$ python -q
>>> import numpy as np
>>> np.set_printoptions(precision=2, suppress=True, linewidth=200)
>>> rd = lambda a: np.round(a, 2) + 0
>>> K = np.loadtxt("a.csv", delimiter=",")
>>> K
array([[-4.11,  2.96, -1.95, -4.01, -2.12,  2.04, -5.19,  9.02, -0.96, -0.97, -8.99,  4.11,  6.96],
       [-4.01,  3.14, -1.79, -3.92, -1.88,  1.83, -5.04,  9.04, -1.03, -1.1 , -8.7 ,  4.09,  6.98],
       [-4.16,  3.03, -1.97, -3.83, -2.  ,  1.92, -5.1 ,  9.02, -1.22, -0.71, -9.  ,  3.99,  6.85],
       [-4.01,  2.98, -1.99, -4.04, -1.97,  2.07, -4.92,  9.12, -0.92, -0.9 , -9.05,  4.27,  7.04],
       [-4.02,  2.96, -2.03, -4.1 , -1.88,  1.96, -5.08,  9.17, -1.02, -1.11, -8.88,  4.12,  7.1 ],
       [-4.07,  2.98, -1.93, -3.91, -1.99,  1.91, -4.91,  8.93, -1.05, -1.04, -8.98,  3.9 ,  7.08],
       [-4.09,  2.87, -1.94, -3.97, -1.9 ,  2.04, -5.11,  8.94, -1.05, -0.97, -8.83,  3.91,  6.78],
       [-4.04,  3.14, -2.02, -3.96, -1.95,  1.87, -4.93,  9.25, -0.98, -1.19, -9.05,  4.05,  7.08],
       [-3.88,  3.07, -2.07, -3.84, -1.94,  1.97, -5.15,  8.94, -0.88, -0.91, -8.91,  4.07,  7.02],
       [-3.73,  3.1 , -1.92, -3.99, -1.95,  1.99, -4.93,  9.13, -1.05, -1.11, -8.9 ,  3.97,  7.02],
       [-4.06,  3.04, -2.05, -3.91, -1.85,  2.08, -5.13,  9.01, -1.01, -0.97, -9.07,  3.96,  6.95],
       [-3.87,  3.13, -2.08, -4.18, -2.08,  2.07, -5.12,  9.07, -1.11, -1.07, -9.04,  4.05,  6.98],
       [-3.89,  0.1 , -5.99,  8.82, -7.12, -2.09,  4.06, -7.94,  8.02,  5.05,  5.03,  2.9 , -0.94],
       [-3.9 , -0.05, -5.77,  9.02, -6.95, -2.01,  4.21, -7.99,  8.11,  5.07,  5.11,  3.08, -1.02],
       [-4.02, -0.07, -5.96,  9.03, -6.87, -1.98,  3.93, -7.97,  8.02,  5.06,  4.84,  3.02, -1.08],
       [-4.06,  0.15, -5.94,  8.94, -7.15, -2.08,  3.94, -8.03,  8.  ,  5.11,  4.99,  2.73, -1.2 ],
       [-4.  ,  0.08, -5.96,  8.99, -6.99, -1.98,  3.97, -8.03,  7.84,  5.12,  5.06,  3.09, -1.07],
       [-4.01,  0.12, -5.97,  9.1 , -7.03, -2.05,  3.88, -7.95,  8.12,  5.01,  5.13,  2.91, -0.94],
       [-3.9 ,  0.04, -6.01,  8.86, -6.87, -1.98,  3.78, -8.06,  8.04,  5.06,  4.87,  3.15, -1.03],
       [-4.01, -0.1 , -5.85,  9.09, -6.94, -2.08,  4.04, -8.1 ,  7.95,  4.89,  5.05,  3.01, -0.95],
       [-4.01, -0.07, -6.05,  9.09, -6.95, -2.04,  3.88, -7.96,  7.82,  5.07,  5.03,  2.99, -0.81],
       [-4.01,  0.08, -6.07,  9.06, -7.05, -1.97,  4.01, -7.87,  7.97,  4.95,  5.01,  3.11, -1.09],
       [-3.95, -0.04, -6.07,  8.92, -6.81, -1.97,  3.98, -8.03,  7.97,  4.93,  4.87,  3.11, -1.14],
       [-4.05,  0.09, -6.05,  8.89, -6.98, -2.07,  4.06, -8.17,  8.07,  4.96,  5.02,  3.02, -1.13],
       [ 2.27, -2.98, -3.29, -4.07,  7.  ,  5.  , -8.  , -1.11, -0.06, -6.92, -4.14,  1.92,  8.12],
       [ 2.01, -3.22, -2.94, -4.16,  6.95,  4.97, -7.98, -1.07, -0.11, -7.11, -4.04,  1.98,  7.89],
       [ 2.03, -2.96, -3.05, -4.11,  7.11,  4.91, -8.02, -1.02, -0.02, -7.01, -4.21,  2.05,  7.93],
       [ 2.06, -3.02, -2.93, -4.14,  7.14,  5.01, -7.95, -0.8 , -0.03, -6.97, -3.98,  2.15,  7.75],
       [ 2.06, -3.04, -3.29, -4.04,  6.94,  5.1 , -7.98, -0.89,  0.03, -6.96, -3.94,  2.01,  8.11],
       [ 2.12, -2.84, -3.14, -4.02,  7.06,  4.92, -7.95, -0.97, -0.01, -6.92, -4.05,  2.11,  8.22],
       [ 1.92, -2.83, -3.04, -3.93,  7.24,  5.16, -7.98, -1.03, -0.12, -6.97, -3.98,  1.91,  7.68],
       [ 2.01, -3.05, -3.02, -4.05,  6.94,  5.04, -8.03, -1.1 , -0.02, -7.11, -3.92,  1.94,  8.  ],
       [ 1.92, -2.83, -2.93, -3.97,  7.  ,  4.87, -7.75, -0.88,  0.1 , -7.14, -3.89,  1.89,  8.04],
       [ 2.06, -2.97, -3.2 , -4.14,  6.99,  5.08, -8.02, -0.93,  0.12, -7.19, -4.04,  2.01,  8.08],
       [ 2.02, -2.98, -2.89, -4.01,  6.8 ,  4.99, -7.92, -0.94,  0.16, -7.07, -4.13,  1.9 ,  8.24],
       [ 2.11, -3.06, -3.06, -3.97,  7.02,  5.09, -7.94, -0.94, -0.11, -6.7 , -4.07,  1.87,  7.99]])
>>> other = np.c_[K[:, :12] @ np.array([[4, 3, 5, 2, 2, 2, 2, 2, 5, 0, 4, 2],
...     [5, 4, 4, 3, 5, 2, 2, 3, 3, 2, 0, 3],
...     [2, 4, 4, 0, 4, 1, 3, 3, 4, 1, 5, 2],
...     [2, 1, 4, 4, 3, 5, 5, 4, 2, 5, 2, 5],
...     [3, 5, 1, 0, 5, 3, 2, 1, 5, 4, 2, 3],
...     [3, 4, 3, 1, 3, 5, 1, 1, 1, 1, 4, 1],
...     [3, 5, 2, 5, 2, 0, 3, 4, 0, 3, 5, 2],
...     [4, 3, 2, 2, 3, 4, 2, 3, 2, 0, 3, 1],
...     [4, 3, 1, 5, 4, 2, 1, 3, 3, 3, 3, 4],
...     [3, 4, 4, 1, 3, 1, 3, 4, 3, 5, 1, 1],
...     [5, 4, 4, 3, 1, 5, 1, 1, 1, 5, 4, 2],
...     [2, 2, 4, 4, 0, 0, 0, 1, 2, 1, 2, 5]]), np.array([3, -5, -5, 0, 2, 4, 1, -1, 4, -4, -3, 5, 4, 4, -4, 2, 2, -2, 2, 4, 1, 0, -2, -3, 4, -2, 1, 1, 5, -2, 3, -5, 5, -4, 1, -4])]
>>> rd(other)
array([[-36.77, -48.13, -45.25, -37.55, -16.79, -32.22, -40.79, -26.65, -24.57, -86.66, -60.77, -31.21,   3.  ],
       [-33.61, -44.82, -42.59, -35.56, -14.23, -30.12, -38.71, -24.84, -22.03, -83.92, -58.16, -28.8 ,  -5.  ],
       [-36.58, -47.35, -44.38, -37.94, -15.93, -31.85, -39.01, -25.39, -24.1 , -84.66, -61.3 , -31.22,  -5.  ],
       [-34.27, -44.94, -43.25, -35.1 , -14.75, -31.32, -39.29, -24.57, -22.66, -85.04, -58.29, -29.15,   0.  ],
       [-35.43, -46.67, -45.1 , -37.03, -16.12, -31.36, -40.64, -26.64, -23.67, -86.3 , -59.69, -30.74,   2.  ],
       [-36.73, -47.42, -45.54, -37.25, -16.24, -32.4 , -39.61, -25.95, -24.58, -85.65, -60.16, -31.26,   4.  ],
       [-36.42, -47.12, -45.34, -38.15, -16.22, -31.19, -40.11, -26.7 , -24.19, -85.18, -59.99, -31.52,   1.  ],
       [-35.09, -46.57, -45.  , -35.82, -15.13, -31.52, -39.58, -25.31, -23.62, -86.35, -59.73, -30.05,  -1.  ],
       [-34.25, -46.01, -43.09, -35.57, -14.64, -30.32, -39.03, -24.99, -22.14, -84.04, -59.53, -29.  ,   4.  ],
       [-33.48, -44.76, -42.68, -35.7 , -14.29, -30.22, -38.69, -24.69, -21.95, -85.5 , -57.62, -29.8 ,  -4.  ],
       [-36.  , -46.95, -45.16, -37.58, -15.11, -31.09, -39.72, -26.07, -23.44, -85.5 , -60.67, -30.72,  -3.  ],
       [-36.21, -47.77, -45.19, -38.  , -16.86, -32.56, -41.29, -27.19, -24.31, -88.16, -60.97, -32.09,   5.  ],
       [ 21.57,  -3.71,  31.06, 101.97, -10.09,  13.2 ,  26.72,  45.23, -29.  ,  97.28,   1.04,  63.06,   4.  ],
       [ 23.8 ,  -0.46,  33.91, 104.46,  -7.64,  15.41,  29.06,  47.53, -26.62, 100.36,   4.73,  66.31,   4.  ],
       [ 20.57,  -3.98,  30.71, 101.36,  -9.38,  13.92,  27.26,  45.11, -28.24,  97.96,   0.78,  64.2 ,  -4.  ],
       [ 20.26,  -5.  ,  30.05, 100.65, -10.19,  13.03,  26.76,  44.87, -29.84,  97.43,  -0.54,  62.21,   2.  ],
       [ 21.54,  -3.22,  32.31, 101.87,  -9.73,  14.26,  27.38,  45.29, -28.49,  98.63,   1.1 ,  64.28,   2.  ],
       [ 22.4 ,  -3.39,  31.95, 102.83,  -8.75,  15.51,  27.72,  45.86, -28.13,  99.21,   1.31,  64.87,  -2.  ],
       [ 20.84,  -4.13,  31.05, 101.03,  -9.76,  13.31,  26.14,  44.2 , -27.68,  97.17,   0.09,  64.22,   2.  ],
       [ 20.34,  -4.23,  30.96, 101.79, -10.29,  13.8 ,  27.31,  44.8 , -28.96,  98.24,   1.55,  64.35,   4.  ],
       [ 20.14,  -4.97,  30.78, 100.79, -10.77,  14.21,  26.98,  44.39, -29.31,  98.01,  -0.02,  63.39,   1.  ],
       [ 21.83,  -3.65,  31.8 , 103.07,  -9.73,  14.83,  27.28,  45.49, -28.94,  98.07,   1.31,  64.81,   0.  ],
       [ 20.42,  -4.16,  30.28, 101.36, -10.17,  13.37,  26.33,  44.11, -28.6 ,  97.2 ,   0.54,  64.07,  -2.  ],
       [ 20.58,  -4.32,  30.13, 102.07, -10.5 ,  12.71,  26.16,  44.35, -29.56,  97.9 ,   0.17,  63.84,  -3.  ],
       [-50.84, -51.25, -62.85, -69.86, -30.2 , -11.24, -63.82, -83.96,  -2.35, -74.16, -44.66, -28.28,   4.  ],
       [-52.73, -52.22, -64.26, -71.21, -31.64, -12.27, -64.73, -85.14,  -3.85, -75.45, -43.95, -29.26,  -2.  ],
       [-51.14, -50.87, -63.27, -70.03, -29.41, -11.76, -63.79, -83.79,  -1.93, -74.34, -44.46, -27.55,   1.  ],
       [-48.23, -47.76, -60.62, -68.3 , -27.7 ,  -9.21, -62.49, -82.14,  -0.33, -72.64, -41.2 , -26.07,   1.  ],
       [-49.44, -50.14, -62.21, -68.33, -29.69,  -9.29, -63.56, -83.26,  -2.75, -73.05, -43.19, -27.38,   5.  ],
       [-48.66, -48.95, -60.87, -67.81, -28.18,  -9.97, -62.53, -82.16,  -0.86, -72.38, -43.05, -25.94,  -2.  ],
       [-48.74, -48.14, -61.18, -69.04, -27.  ,  -8.22, -61.96, -82.41,  -1.04, -71.37, -42.68, -26.35,   3.  ],
       [-51.03, -51.19, -63.01, -69.85, -30.33, -10.48, -64.03, -84.31,  -3.17, -73.93, -43.54, -28.05,  -5.  ],
       [-48.12, -48.2 , -61.43, -66.92, -27.38,  -9.16, -61.81, -81.35,  -1.67, -71.78, -41.44, -25.94,   5.  ],
       [-50.13, -50.8 , -63.37, -68.9 , -29.72, -10.22, -64.47, -84.18,  -2.75, -74.64, -43.6 , -27.55,  -4.  ],
       [-50.19, -50.41, -62.41, -68.49, -28.84, -10.67, -62.87, -82.35,  -2.37, -74.09, -42.56, -27.31,   1.  ],
       [-49.32, -48.85, -60.99, -69.31, -28.17,  -9.33, -61.78, -81.82,  -1.26, -71.99, -42.49, -27.53,  -4.  ]])
>>> rd(np.linalg.norm(np.linalg.qr(K)[0].T @ other, axis=0) ** 2 / ((other ** 2).sum(axis=0) + 1e-12))
array([1.  , 1.  , 1.  , 1.  , 1.  , 1.  , 1.  , 1.  , 1.  , 1.  , 1.  , 1.  , 0.11])
>>> np.linalg.matrix_rank(other)
np.int64(13)
>>> np.linalg.matrix_rank(np.c_[K, other])
np.int64(14)
